$ ipython --no-banner

In [1]: import numpy as np

In [2]: np.set_printoptions(precision=4, suppress=True, linewidth=120)

In [3]: def rd(a):
   ...:     return np.round(a, 4) + 0
   ...: 

In [4]: F = np.load("block14.npy")

In [5]: rd(F)
Out[5]: 
array([[-0.0702,  0.0717],
       [ 0.0702, -0.7305],
       [ 0.9124, -0.2077],
       [-0.2807, -0.5696],
       [-0.2807, -0.306 ]])

In [6]: u = np.array([3, 4, 0])

In [7]: print(rd(np.polyval(u, F[4])))
[-0.8865 -0.9432]

In [8]: E = np.tanh(np.array([[-1.2, 0.7],
   ...:     [0.9, 1.6],
   ...:     [0.2, -0.2],
   ...:     [1.4, 1.2],
   ...:     [0.4, 1.0],
   ...:     [0.1, -0.6],
   ...:     [1.6, 0.6],
   ...:     [0.3, 0.6],
   ...:     [0.7, 0.0],
   ...:     [0.2, -0.3],
   ...:     [0.3, 1.7],
   ...:     [-1.1, -1.2],
   ...:     [0.6, 0.1],
   ...:     [-0.7, 0.1],
   ...:     [0.0, 0.5],
   ...:     [-0.3, 0.0],
   ...:     [-0.3, 0.4],
   ...:     [0.3, 0.8],
   ...:     [1.2, 0.8],
   ...:     [-0.7, -1.2],
   ...:     [-0.5, 1.8],
   ...:     [1.1, 0.0]]) @ np.array([[0.3, 0.7, 1.3], [-1.0, -0.4, 1.9]]))

In [9]: print(rd(E))
[[-0.7857 -0.8076 -0.226 ]
 [-0.8692 -0.01    0.9996]
 [ 0.2543  0.2165 -0.1194]
 [-0.6527  0.4621  0.9995]
 [-0.7064 -0.1194  0.9843]
 [ 0.5581  0.3004 -0.7658]
 [-0.1194  0.7064  0.9968]
 [-0.4699 -0.03    0.9104]
 [ 0.207   0.4542  0.7211]
 [ 0.3452  0.2543 -0.3004]
 [-0.9232 -0.4382  0.9986]
 [ 0.7014 -0.2821 -0.9988]
 [ 0.0798  0.3627  0.7487]
 [-0.3004 -0.4854 -0.6169]
 [-0.4621 -0.1974  0.7398]
 [-0.0898 -0.207  -0.3714]
 [-0.4542 -0.354   0.354 ]
 [-0.6107 -0.1096  0.9571]
 [-0.4136  0.4777  0.9958]
 [ 0.7574 -0.01   -0.9966]
 [-0.9603 -0.7895  0.9922]
 [ 0.3185  0.6469  0.8917]]

In [10]: rng = np.random.default_rng(3103)

In [11]: lab = rng.permutation(3)

In [12]: M2 = E[:, lab] * rng.choice([-1, 1], 3)

In [13]: rd(M2)
Out[13]: 
array([[-0.7857, -0.8076,  0.226 ],
       [-0.8692, -0.01  , -0.9996],
       [ 0.2543,  0.2165,  0.1194],
       [-0.6527,  0.4621, -0.9995],
       [-0.7064, -0.1194, -0.9843],
       [ 0.5581,  0.3004,  0.7658],
       [-0.1194,  0.7064, -0.9968],
       [-0.4699, -0.03  , -0.9104],
       [ 0.207 ,  0.4542, -0.7211],
       [ 0.3452,  0.2543,  0.3004],
       [-0.9232, -0.4382, -0.9986],
       [ 0.7014, -0.2821,  0.9988],
       [ 0.0798,  0.3627, -0.7487],
       [-0.3004, -0.4854,  0.6169],
       [-0.4621, -0.1974, -0.7398],
       [-0.0898, -0.207 ,  0.3714],
       [-0.4542, -0.354 , -0.354 ],
       [-0.6107, -0.1096, -0.9571],
       [-0.4136,  0.4777, -0.9958],
       [ 0.7574, -0.01  ,  0.9966],
       [-0.9603, -0.7895, -0.9922],
       [ 0.3185,  0.6469, -0.8917]])

In [14]: U, _, Vt = np.linalg.svd(E.T @ M2)

In [15]: print(lab)
[0 1 2]

In [16]: rd(np.linalg.lstsq(E, M2)[0])
Out[16]: 
array([[ 1.,  0.,  0.],
       [ 0.,  1.,  0.],
       [ 0.,  0., -1.]])

In [17]: def softmax(z):
    ...:     e = np.exp(z - z.max(axis=-1, keepdims=True))
    ...:     return e / e.sum(axis=-1, keepdims=True)
    ...: 

In [18]: rd(softmax(M2[15] + 5))
Out[18]: array([0.2877, 0.2559, 0.4563])

In [19]: rd(softmax(M2).sum(axis=1))
Out[19]: array([1., 1., 1., 1., 1., 1., 1., 1., 1., 1., 1., 1., 1., 1., 1., 1., 1., 1., 1., 1., 1., 1.])

In [20]: rd(softmax(10 * M2[15]))
Out[20]: array([0.0098, 0.003 , 0.9871])

In [21]: att = M2 @ M2.T / np.sqrt(3)

In [22]: softmax(att).round(6).argmax(axis=1)
Out[22]: array([ 0, 20, 19,  3, 20, 19,  6, 20,  6, 19, 20, 11,  6,  0, 20, 11, 20, 20,  3, 19, 20, 21])

In [23]: rd(softmax(att)[15] @ M2)
Out[23]: array([-0.1783, -0.0397, -0.2459])

In [24]: Ac = E - E.mean(axis=0)

In [25]: vecs = np.linalg.svd(Ac)[2][:2]

In [26]: M2 = Ac - Ac @ vecs.T @ vecs

In [27]: rd((Ac @ vecs.T).std(axis=0))
Out[27]: array([0.8297, 0.5257])

In [28]: rd(np.cov(Ac @ vecs.T, rowvar=False))
Out[28]: 
array([[0.7211, 0.    ],
       [0.    , 0.2896]])

In [29]: rd(np.diag(vecs.T @ vecs))
Out[29]: array([0.5613, 0.6147, 0.824 ])

In [30]: K = np.load("out16.npy")

In [31]: print(rd(K))
[[ 0.     -0.1951  0.8954  0.0168  0.3109 -0.2514]
 [ 0.0393  0.8012  0.3571  0.171  -0.2202  0.389 ]
 [ 0.2357 -0.3641  0.2059 -0.5534 -0.296   0.6129]
 [-0.825  -0.2381  0.05    0.2769  0.0368  0.4269]
 [-0.4321  0.3585 -0.0483 -0.762   0.2767 -0.159 ]
 [-0.275  -0.0468  0.1533 -0.0834 -0.8302 -0.4499]]

In [32]: # orthonormal columns

In [33]: print(rd(K.sum(axis=1)))
[ 0.7765  1.5373 -0.1591 -0.2724 -0.7662 -1.532 ]

In [34]: np.unravel_index(np.abs(K).argmax(), K.shape)
Out[34]: (np.int64(0), np.int64(2))

In [35]: x = np.array([-1, 1, 0, 6, -6, 4])

In [36]: rd(np.linalg.det(K))
Out[36]: np.float64(-1.0)

In [37]: rd(np.linalg.norm(x)), rd(np.linalg.norm(K @ x))
Out[37]: (np.float64(9.4868), np.float64(9.4868))

In [38]: print(rd(np.linalg.inv(K)))
[[ 0.      0.0393  0.2357 -0.825  -0.4321 -0.275 ]
 [-0.1951  0.8012 -0.3641 -0.2381  0.3585 -0.0468]
 [ 0.8954  0.3571  0.2059  0.05   -0.0483  0.1533]
 [ 0.0168  0.171  -0.5534  0.2769 -0.762  -0.0834]
 [ 0.3109 -0.2202 -0.296   0.0368  0.2767 -0.8302]
 [-0.2514  0.389   0.6129  0.4269 -0.159  -0.4499]]

In [39]: 6 - np.linalg.matrix_rank(K - np.eye(6), tol=1e-8)
Out[39]: np.int64(1)

In [40]: rd(np.abs(np.linalg.eigvals(K)))
Out[40]: array([1., 1., 1., 1., 1., 1.])

In [41]: [p for p in range(1, 25) if np.allclose(np.linalg.matrix_power(K, p), np.eye(6))]
Out[41]: []

In [42]: rd(np.sort(np.abs(np.degrees(np.angle(np.linalg.eigvals(K))))))
Out[42]: array([  0.    ,  33.9748,  33.9748, 105.896 , 105.896 , 180.    ])

In [43]: rd(np.trace(K))
Out[43]: np.float64(1.1108)

In [44]: np.allclose(K, K.T)
Out[44]: False

In [45]: rd(np.sort(np.abs(np.linalg.eigvals(K))))
Out[45]: array([1., 1., 1., 1., 1., 1.])

In [46]: rd(np.linalg.det(K))
Out[46]: np.float64(-1.0)

In [47]: np.allclose(K @ K.T, K.T @ K)
Out[47]: True

In [48]: W0 = np.load("run12.npy")

In [49]: print(W0)
[[ 7.2728  1.0057 -2.7265]
 [-3.4999  0.2087 -0.0484]
 [ 2.4962 -0.9184  0.394 ]
 [ 4.6312  0.6058 -1.217 ]]

In [50]: # column 0 is much longer than the rest

In [51]: O, vecs = np.linalg.qr(W0[:, :1])[0], np.linalg.qr(W0[:, 1:])[0]

In [52]: sv = np.linalg.svd(O.T @ vecs, compute_uv=False)

In [53]: (sv > 0.9).sum()
Out[53]: np.int64(1)

In [54]: rd(sv)
Out[54]: array([0.9378])

In [55]: rd(np.degrees(np.arccos(sv.clip(0, 1))))
Out[55]: array([20.3148])

In [56]: u, g = W0[1], W0[2]

In [57]: rd(u @ u)
Out[57]: np.float64(12.2952)

In [58]: pr = (u @ g) / (u @ u) * u

In [59]: np.linalg.matrix_rank(np.outer(u, g))
Out[59]: np.int64(1)

In [60]: rd(pr)
Out[60]: array([ 2.5469, -0.1519,  0.0352])

In [61]: x = np.array([1, 8, -4])

In [62]: y = W0 @ x

In [63]: c, lr = np.zeros(3), 1 / np.linalg.norm(W0, 2) ** 2

In [64]: for i in range(300):
    ...:     c -= lr * W0.T @ (W0 @ c - y)
    ...:     if i % 50 == 0: print(i, round(np.linalg.norm(W0 @ c - y), 4))
    ...: 
0 14.8008
50 2.3926
100 1.3513
150 1.2265
200 1.1317
250 1.0446

In [65]: print(rd(c))
[ 0.7555  6.1108 -5.4834]

In [66]: u = np.array([4, 3])

In [67]: rd(np.array([np.convolve(row, u, "same") for row in W0]))
Out[67]: 
array([[ 29.0912,  25.8412,  -7.8889],
       [-13.9996,  -9.6649,   0.4325],
       [  9.9848,   3.815 ,  -1.1792],
       [ 18.5248,  16.3168,  -3.0506]])

In [68]: rd(np.polyval(u, W0[3]))
Out[68]: array([21.5248,  5.4232, -1.868 ])
